>>> import numpy as np
>>> np.set_printoptions(precision=2, suppress=True, linewidth=120)
>>> def tidy(a):
...     return np.round(a, 2) + 0
... 
>>> feats = np.load("test17.npy")
>>> feats
array([[-1, -2, -1, -2],
       [ 2,  0,  2,  0],
       [-1, -2, -1, -2],
       [ 2,  0,  2,  0]])
>>> tidy(np.trace(np.linalg.pinv(feats) @ feats))
np.float64(2.0)
>>> np.unique(feats.round(6), axis=0).shape
(2, 4)
>>> np.abs(np.diag(np.linalg.qr(feats)[1])) > 1e-9
array([ True,  True, False, False])
>>> [round(float(x), 2) for x in np.linalg.svd(feats, compute_uv=False)[:3]]
[5.12, 3.12, 0.0]
>>> np.linalg.cond(feats) > 100
np.True_
>>> np.linalg.matrix_rank(feats, rtol=0.1)
np.int64(2)
>>> w1 = np.array([[3, 2, 2, 1, 0, 2],
...     [2, 0, 2, 2, 0, 1],
...     [1, 1, 2, 3, 2, 3],
...     [1, 1, 3, 3, 0, 3]])
>>> b = np.array([-1, 0, -2, 1, 1, -2])
>>> H = np.maximum(feats @ w1 + b, 0)
>>> np.linalg.matrix_rank(H)
np.int64(1)
>>> (H > 0).mean(axis=0)
array([0.5, 0.5, 0.5, 0.5, 0.5, 0.5])
>>> (H > 0).astype(int)
array([[0, 0, 0, 0, 0, 0],
       [1, 1, 1, 1, 1, 1],
       [0, 0, 0, 0, 0, 0],
       [1, 1, 1, 1, 1, 1]])
>>> W2 = np.array([[-2, -1, 0],
...     [2, -2, 0],
...     [2, 1, -3],
...     [-1, 0, -3],
...     [3, 3, 0],
...     [1, -1, -1]])
>>> w1 @ W2
array([[  3,  -7, -11],
       [ -1,  -1, -13],
       [ 10,   2, -18],
       [  6,  -3, -21]])
>>> (H @ W2).round(6).argmax(axis=1)
array([0, 0, 0, 0])
>>> H @ W2
array([[  0,   0,   0],
       [ 24,  -6, -53],
       [  0,   0,   0],
       [ 24,  -6, -53]])
>>> rk = np.linalg.matrix_rank(feats)
>>> rk
np.int64(2)
>>> ns = np.linalg.svd(feats)[2][rk:].T
>>> tidy(feats @ ns)
array([[0., 0.],
       [0., 0.],
       [0., 0.],
       [0., 0.]])
>>> np.allclose(feats @ ns, 0)
True
>>> [int(np.linalg.matrix_rank(feats[:i])) for i in range(1, len(feats) + 1)]
[1, 2, 2, 2]
>>> np.linalg.matrix_rank(feats.T @ feats), np.linalg.matrix_rank(feats @ feats.T)
(np.int64(2), np.int64(2))
>>> [int(np.linalg.matrix_rank(feats[:, :j + 1])) for j in range(4)]
[1, 2, 2, 2]
>>> def softmax(z):
...     e = np.exp(z - z.max(axis=-1, keepdims=True))
...     return e / e.sum(axis=-1, keepdims=True)
... 
>>> tidy(softmax(feats[0]))
array([0.37, 0.13, 0.37, 0.13])
>>> tidy(softmax(10 * feats[0]))
array([0.5, 0. , 0.5, 0. ])
>>> att = feats @ feats.T / np.sqrt(4)
>>> tidy(softmax(att + np.triu(np.full(att.shape, -np.inf), 1)))
array([[1. , 0. , 0. , 0. ],
       [0. , 1. , 0. , 0. ],
       [0.5, 0. , 0.5, 0. ],
       [0. , 0.5, 0. , 0.5]])
>>> tidy(softmax(att)[0] @ feats)
array([-1., -2., -1., -2.])
>>> data = np.array([[40, -1, 0, 4, 5, 5, -1, -1],
...     [-5, -38, 4, 0, 2, -1, 3, 0],
...     [4, -4, -79, -5, -5, -1, -5, 5],
...     [-2, 5, 5, 83, -5, -5, -2, 3],
...     [-3, -2, -1, 1, 43, -1, 5, 1],
...     [3, -4, 1, 4, 2, 84, 4, 3],
...     [0, 2, 2, 1, 3, 5, -55, -3],
...     [3, 3, -1, -5, -1, -3, -5, 83]])
>>> f = np.array([8, 0, -7, -1, 8, -2, -9, 2])
>>> B = data + np.outer(f, np.eye(8)[5])
>>> tidy(np.linalg.det(B) / np.linalg.det(data)), tidy(1 + np.linalg.solve(data, f)[5])
(np.float64(0.96), np.float64(0.96))
>>> B
array([[ 40.,  -1.,   0.,   4.,   5.,  13.,  -1.,  -1.],
       [ -5., -38.,   4.,   0.,   2.,  -1.,   3.,   0.],
       [  4.,  -4., -79.,  -5.,  -5.,  -8.,  -5.,   5.],
       [ -2.,   5.,   5.,  83.,  -5.,  -6.,  -2.,   3.],
       [ -3.,  -2.,  -1.,   1.,  43.,   7.,   5.,   1.],
       [  3.,  -4.,   1.,   4.,   2.,  82.,   4.,   3.],
       [  0.,   2.,   2.,   1.,   3.,  -4., -55.,  -3.],
       [  3.,   3.,  -1.,  -5.,  -1.,  -1.,  -5.,  83.]])
>>> np.linalg.matrix_rank(B - data)
np.int64(1)
>>> tidy(softmax(10 * B[6]))
array([0., 0., 0., 0., 1., 0., 0., 0.])
>>> tidy(softmax(B).sum(axis=1))
array([1., 1., 1., 1., 1., 1., 1., 1.])
>>> tidy(softmax(B[6]))
array([0.03, 0.19, 0.19, 0.07, 0.52, 0.  , 0.  , 0.  ])
>>> att = B @ B.T / np.sqrt(8)
>>> tidy(softmax(att))
array([[1., 0., 0., 0., 0., 0., 0., 0.],
       [0., 1., 0., 0., 0., 0., 0., 0.],
       [0., 0., 1., 0., 0., 0., 0., 0.],
       [0., 0., 0., 1., 0., 0., 0., 0.],
       [0., 0., 0., 0., 1., 0., 0., 0.],
       [0., 0., 0., 0., 0., 1., 0., 0.],
       [0., 0., 0., 0., 0., 0., 1., 0.],
       [0., 0., 0., 0., 0., 0., 0., 1.]])
>>> tidy(softmax(att + np.triu(np.full(att.shape, -np.inf), 1)))
array([[1., 0., 0., 0., 0., 0., 0., 0.],
       [0., 1., 0., 0., 0., 0., 0., 0.],
       [0., 0., 1., 0., 0., 0., 0., 0.],
       [0., 0., 0., 1., 0., 0., 0., 0.],
       [0., 0., 0., 0., 1., 0., 0., 0.],
       [0., 0., 0., 0., 0., 1., 0., 0.],
       [0., 0., 0., 0., 0., 0., 1., 0.],
       [0., 0., 0., 0., 0., 0., 0., 1.]])
>>> f = np.array([-2, 4])
>>> np.convolve(data[3], f)
array([   4,  -18,   10, -146,  342,  -10,  -16,  -14,   12])
>>> W0 = 3 * np.eye(5) + np.eye(5, k=1)
>>> W0
array([[3., 1., 0., 0., 0.],
       [0., 3., 1., 0., 0.],
       [0., 0., 3., 1., 0.],
       [0., 0., 0., 3., 1.],
       [0., 0., 0., 0., 3.]])
>>> # triangular
>>> evals, vecs = np.linalg.eig(W0)
>>> tidy(np.sort(np.linalg.eigvals(W0 @ W0)))
array([9., 9., 9., 9., 9.])
>>> np.prod(evals)
np.float64(243.0)
>>> tidy(np.sort(np.linalg.eigvals(np.linalg.inv(W0))))
array([0.33, 0.33, 0.33, 0.33, 0.33])
>>> tidy(np.sort(np.linalg.eigvals(W0.T)))
array([3., 3., 3., 3., 3.])
>>> evals
array([3., 3., 3., 3., 3.])
